$ python -q
>>> import numpy as np
>>> from numpy import linalg as LA
>>> np.set_printoptions(precision=1, suppress=True, linewidth=160, floatmode="fixed")
>>> rd = lambda a: np.round(a, 1) + 0
>>> feats = np.array([[2.0, -3.0, 2.0, 2.0, 0.0],
...     [-2.0, -1.0, -1.0, 1.0, 1.0],
...     [-3.0, -3.0, 1.0, -3.0, 5.0],
...     [0.0, -3.0, -1.0, -1.0, 2.0],
...     [0.0, 0.0, 0.0, 0.0, -1.0]])
>>> np.kron(np.eye(2, dtype=int), feats)
array([[ 2.0, -3.0,  2.0,  2.0,  0.0,  0.0, -0.0,  0.0,  0.0,  0.0],
       [-2.0, -1.0, -1.0,  1.0,  1.0, -0.0, -0.0, -0.0,  0.0,  0.0],
       [-3.0, -3.0,  1.0, -3.0,  5.0, -0.0, -0.0,  0.0, -0.0,  0.0],
       [ 0.0, -3.0, -1.0, -1.0,  2.0,  0.0, -0.0, -0.0, -0.0,  0.0],
       [ 0.0,  0.0,  0.0,  0.0, -1.0,  0.0,  0.0,  0.0,  0.0, -0.0],
       [ 0.0, -0.0,  0.0,  0.0,  0.0,  2.0, -3.0,  2.0,  2.0,  0.0],
       [-0.0, -0.0, -0.0,  0.0,  0.0, -2.0, -1.0, -1.0,  1.0,  1.0],
       [-0.0, -0.0,  0.0, -0.0,  0.0, -3.0, -3.0,  1.0, -3.0,  5.0],
       [ 0.0, -0.0, -0.0, -0.0,  0.0,  0.0, -3.0, -1.0, -1.0,  2.0],
       [ 0.0,  0.0,  0.0,  0.0, -0.0,  0.0,  0.0,  0.0,  0.0, -1.0]])
>>> rd(LA.det(feats[::-1]))
np.float64(-134.0)
>>> rd(LA.det(feats.T))
np.float64(-134.0)
>>> print(np.einsum("ij,ji->", feats, feats))
14.0
>>> hat = np.triu(np.array([[1, 3, 1, 0, 3],
...     [3, 1, 2, 3, 1],
...     [2, 0, 3, 3, 3],
...     [2, 1, 2, 1, 1],
...     [1, 0, 3, 0, 0]]), 1) + np.eye(5)
>>> A2 = hat @ feats @ LA.inv(hat)
>>> print(hat @ feats - feats @ hat)
[[ -9.0 -12.0   2.0   3.0  -6.0]
 [ -6.0  -9.0   3.0  -3.0  24.0]
 [  0.0   0.0   6.0   3.0  15.0]
 [  0.0   0.0   6.0  12.0   6.0]
 [  0.0   0.0   0.0   0.0   0.0]]
>>> LA.matrix_rank(A2)
np.int64(5)
>>> f = np.array([2, 2, 0, 1, 2])
>>> A2 = feats + np.outer(f, np.eye(5)[4])
>>> A2
array([[ 2.0, -3.0,  2.0,  2.0,  2.0],
       [-2.0, -1.0, -1.0,  1.0,  3.0],
       [-3.0, -3.0,  1.0, -3.0,  5.0],
       [ 0.0, -3.0, -1.0, -1.0,  3.0],
       [ 0.0,  0.0,  0.0,  0.0,  1.0]])
>>> LA.matrix_rank(LA.inv(A2) - LA.inv(feats), tol=1e-8)
np.int64(1)
>>> LA.matrix_rank(A2 - feats)
np.int64(1)
>>> W = np.array([[-4, 3, -5, 5],
...     [0, 3, 1, -4],
...     [4, 0, -1, 0],
...     [2, -4, 3, -5],
...     [2, -5, 3, -1]])
>>> beta = np.array([3, -3, -2, 3])
>>> act = np.maximum(feats @ W + beta, 0)
>>> (act > 0).mean(axis=0)
array([1.0, 0.2, 0.4, 0.8])
>>> print(LA.matrix_rank(act))
4
>>> (act > 0).astype(int)
array([[1, 0, 0, 1],
       [1, 0, 1, 0],
       [1, 0, 1, 1],
       [1, 0, 0, 1],
       [1, 1, 0, 1]])
>>> W2 = np.array([[7, 7, 9], [9, 0, 5], [4, 5, 7], [5, 6, 4]])
>>> act @ W2
array([[124.0, 139.0, 123.0],
       [133.0, 147.0, 197.0],
       [271.0, 296.0, 352.0],
       [ 97.0, 115.0,  81.0],
       [ 45.0,  31.0,  35.0]])
>>> print((act @ W2).round(6).argmax(axis=1))
[1 2 2 1 0]
>>> E = np.load("run13.npy")
>>> print(E)
[[20.6 47.4 18.4]
 [19.7 46.1 20.1]
 [19.4 45.9 18.5]
 [19.6 43.4 21.3]
 [20.3 45.3 21.0]
 [18.3 44.8 19.6]
 [18.0 44.4 19.0]
 [19.0 46.3 20.7]
 [19.9 45.0 20.3]
 [18.0 45.2 19.8]]
>>> labels = E[:, 2] > np.median(E[:, 2])
>>> f = E[labels].mean(axis=0) - E[~labels].mean(axis=0)
>>> print(np.argsort(-np.abs(f).round(6), kind="stable"))
[2 0 1]
>>> print(labels.astype(int))
[0 1 0 1 1 0 0 1 1 0]
>>> A2 = np.c_[E[:, :2] @ np.array([[-1, 0], [2, 2]]), np.array([8, 1, -4, 0, 9, 8, 1, -6, 3, 8])]
>>> rd(A2)
array([[74.2, 94.8,  8.0],
       [72.5, 92.2,  1.0],
       [72.4, 91.8, -4.0],
       [67.2, 86.8,  0.0],
       [70.3, 90.6,  9.0],
       [71.3, 89.6,  8.0],
       [70.8, 88.8,  1.0],
       [73.6, 92.6, -6.0],
       [70.1, 90.0,  3.0],
       [72.4, 90.4,  8.0]])
>>> LA.matrix_rank(A2)
np.int64(3)
>>> print(rd(LA.lstsq(E, A2[:, 0])[0]))
[-1.0  2.0  0.0]
>>> A = np.load("out19.npy")
>>> print(A)
[[-8  4 -8  4 -8  4]
 [ 2 -1  2 -1  2 -1]
 [-3  5 -3  5 -3  5]
 [-8  4 -8  4 -8  4]
 [ 2 -1  2 -1  2 -1]
 [-3  5 -3  5 -3  5]]
>>> print(np.abs(np.diag(LA.qr(A)[1])) > 1e-9)
[ True  True False False False False]
>>> LA.lstsq(A[:-1].T, A[-1])[2]
np.int32(2)
>>> np.unique(A.round(6), axis=0).shape
(3, 6)
>>> arr = np.load("mat.npy")
>>> print(arr)
[[ -1   2  -3  -2  -1]
 [ -2   2  -3   0   3]
 [ -9  10 -15  -2  11]]
>>> # rank 2
>>> T = np.stack([arr, 3 * arr, arr[::-1]])
>>> T.sum(axis=0)
array([[-13,  18, -27, -10,   7],
       [-10,  10, -15,   0,  15],
       [-37,  42, -63, -10,  43]])
>>> np.einsum("bij,cij->bc", T, T)
array([[ 576, 1728,  160],
       [1728, 5184,  480],
       [ 160,  480,  576]])
>>> print(rd(LA.norm(arr, 2) / LA.norm(arr)))
1.0
>>> LA.cond(arr) > 100
np.True_
>>> np.argsort(-LA.norm(arr, axis=0).round(6), kind="stable")[:3]
array([2, 4, 1])
>>> print(LA.matrix_rank(arr, rtol=0.1))
2
>>> m1 = np.array([[0, 0, 2], [0, 0, 0], [0, 3, 0]])
>>> print(m1)
[[0 0 2]
 [0 0 0]
 [0 3 0]]
>>> rank = LA.matrix_rank(m1)
>>> rank
np.int64(2)
>>> ns = LA.svd(m1)[2][rank:].T
>>> m1 @ ns
array([[0.0],
       [0.0],
       [0.0]])
>>> [int(LA.matrix_rank(m1[:, :j + 1])) for j in range(3)]
[0, 1, 2]
>>> ns @ ns.T
array([[1.0, 0.0, 0.0],
       [0.0, 0.0, 0.0],
       [0.0, 0.0, 0.0]])
>>> print(ns.shape)
(3, 1)
>>> F = np.loadtxt("x.csv", delimiter=",")
>>> rd(F)
array([[-0.1,  0.3,  0.4],
       [-0.2, -0.7, -0.5],
       [-0.6,  0.6, -0.5],
       [ 0.8,  0.3, -0.6]])
>>> G = np.cov(E, rowvar=False)
>>> rd(LA.eigvalsh(G)[::-1])
array([1.8, 1.0, 0.3])
>>> print(rd(E.std(axis=0)))
[0.9 1.1 1.0]
>>> rd(np.corrcoef(E.T))
array([[ 1.0,  0.4,  0.1],
       [ 0.4,  1.0, -0.5],
       [ 0.1, -0.5,  1.0]])
>>> rd(np.median(E, axis=0))
array([19.5, 45.2, 20.0])
>>> np.argwhere(np.triu(np.abs(np.corrcoef(E.T)) > 0.8, 1))
array([], shape=(0, 2), dtype=int64)
>>> G.shape
(3, 3)
>>> A2 = np.array([[-7, 2, -7], [-9, -2, -8]])
>>> W2 = np.kron(A2, F)
>>> LA.matrix_rank(W2)
np.int64(6)
>>> W2.shape
(8, 9)
>>> rd(LA.norm(W2, 2)), rd(LA.norm(A2, 2) * LA.norm(F, 2))
(np.float64(15.6), np.float64(15.6))
>>> rd(LA.norm(F[2], 1)), rd(LA.norm(F[2], np.inf))
(np.float64(1.7), np.float64(0.6))
>>> rd(LA.norm(F, axis=0))
array([1.0, 1.0, 1.0])
>>> rd(LA.norm(F, 2))
np.float64(1.0)
>>> rd(LA.norm(F, axis=1))
array([0.5, 0.9, 1.0, 1.0])
>>> A2 = np.c_[F[:, :2] @ np.array([[0, 1], [2, 0]]), np.array([-2, 2, 2, 2])]
>>> rd(A2)
array([[ 0.6, -0.1, -2.0],
       [-1.4, -0.2,  2.0],
       [ 1.2, -0.6,  2.0],
       [ 0.6,  0.8,  2.0]])
>>> LA.matrix_rank(A2)
np.int64(3)
>>> rd(LA.lstsq(F, A2[:, 0])[0])
array([0.0, 2.0, 0.0])
>>> data = np.load("case19.npy")
>>> data
array([[-2,  1, -3,  2],
       [ 2, -2, -3,  0],
       [ 2, -3, -9,  2]])
>>> Uu, s, Vh = LA.svd(data)
>>> evecs = Vh[:(s > 1e-8).sum()]
>>> rng = np.random.default_rng(67)
>>> x0 = data[0] + 3 * data[2] + rng.integers(2) * np.eye(4)[0]
>>> print(x0)
[  5.0  -8.0 -30.0   8.0]
>>> rd(np.diag(evecs.T @ evecs))
array([0.6, 0.3, 0.9, 0.2])
>>> rd(LA.norm(x0 - evecs.T @ evecs @ x0))
np.float64(0.7)
>>> Uu, s, Vh = LA.svd(data)
>>> rd(s)
array([10.9,  3.9,  0.0])
>>> print(np.argmax(s[:-1] / (s[1:] + 1e-6)) + 1)
2
>>> A2 = Uu[:, :2] @ np.diag(s[:2]) @ Vh[:2]
>>> rd(np.abs(data - A2).max())
np.float64(0.0)
>>> rd(LA.norm(data - A2) / LA.norm(data))
np.float64(0.0)
>>> LA.matrix_rank(A2)
np.int64(2)
>>> rd(LA.norm(data - A2, 2)), rd(s[2])
(np.float64(0.0), np.float64(0.0))
>>> LA.matrix_rank(data, rtol=0.05)
np.int64(2)
